$ python -q
>>> import numpy as np
>>> import numpy.linalg as la
>>> np.set_printoptions(precision=1, suppress=True, linewidth=100)
>>> J = np.loadtxt("case16.csv", delimiter=",")
>>> J
array([[ 1. , -0.1,  0.5],
       [ 0.4,  0.2,  1.1],
       [-1.2,  0.2, -2. ],
       [-0.5,  0.9, -0.6],
       [-1. , -3. ,  2.1],
       [ 0.8, -2.5,  1.5]])
>>> P = J @ la.solve(J.T @ J, J.T)
>>> la.matrix_rank(np.eye(6) - P)
np.int64(3)
>>> np.allclose(P @ P, P)
True
>>> np.round(la.eigvalsh(P), 1) + 0
array([0., 0., 0., 1., 1., 1.])
>>> J.mean(axis=0)
array([-0.1, -0.7,  0.4])
>>> J.shape
(6, 3)
>>> round(la.norm(J), 1)
np.float64(5.8)
>>> np.diff(J, axis=0)
array([[-0.6,  0.3,  0.6],
       [-1.6,  0. , -3.1],
       [ 0.7,  0.7,  1.4],
       [-0.5, -3.9,  2.7],
       [ 1.8,  0.5, -0.6]])
>>> J.sum(axis=0)
array([-0.5, -4.3,  2.6])
>>> J.sum(axis=1)
array([ 1.4,  1.7, -3. , -0.2, -1.9, -0.2])
>>> np.unravel_index(np.abs(J).argmax(), J.shape)
(np.int64(4), np.int64(1))
>>> np.abs(J).max()
np.float64(3.0)
>>> J - J[0]
array([[ 0. ,  0. ,  0. ],
       [-0.6,  0.3,  0.6],
       [-2.2,  0.3, -2.5],
       [-1.5,  1. , -1.1],
       [-2. , -2.9,  1.6],
       [-0.2, -2.4,  1. ]])
>>> B = np.c_[J[:, :2] @ np.array([[2, 2], [-2, 2]]), np.array([-3, -6, 2, -5, 2, 6])]
>>> B
array([[ 2.2,  1.8, -3. ],
       [ 0.4,  1.2, -6. ],
       [-2.8, -2. ,  2. ],
       [-2.8,  0.8, -5. ],
       [ 4. , -8. ,  2. ],
       [ 6.6, -3.4,  6. ]])
>>> la.matrix_rank(B)
np.int64(3)
>>> np.round(la.norm(B - J @ la.lstsq(J, B)[0], axis=0), 1) + 0
array([0. , 0. , 5.3])
>>> la.matrix_rank(np.c_[J, B])
np.int64(4)
>>> def softmax(z):
...     e = np.exp(z - z.max(axis=-1, keepdims=True))
...     return e / e.sum(axis=-1, keepdims=True)
... 
>>> np.round(softmax(J[4] + -1), 1) + 0
array([0., 0., 1.])
>>> softmax(J).sum(axis=1)
array([1., 1., 1., 1., 1., 1.])
>>> scores = J @ J.T / np.sqrt(3)
>>> softmax(scores).round(6).argmax(axis=1)
array([5, 5, 2, 2, 4, 4])
>>> softmax(scores)[4] @ J
array([-0.9, -3. ,  2.1])
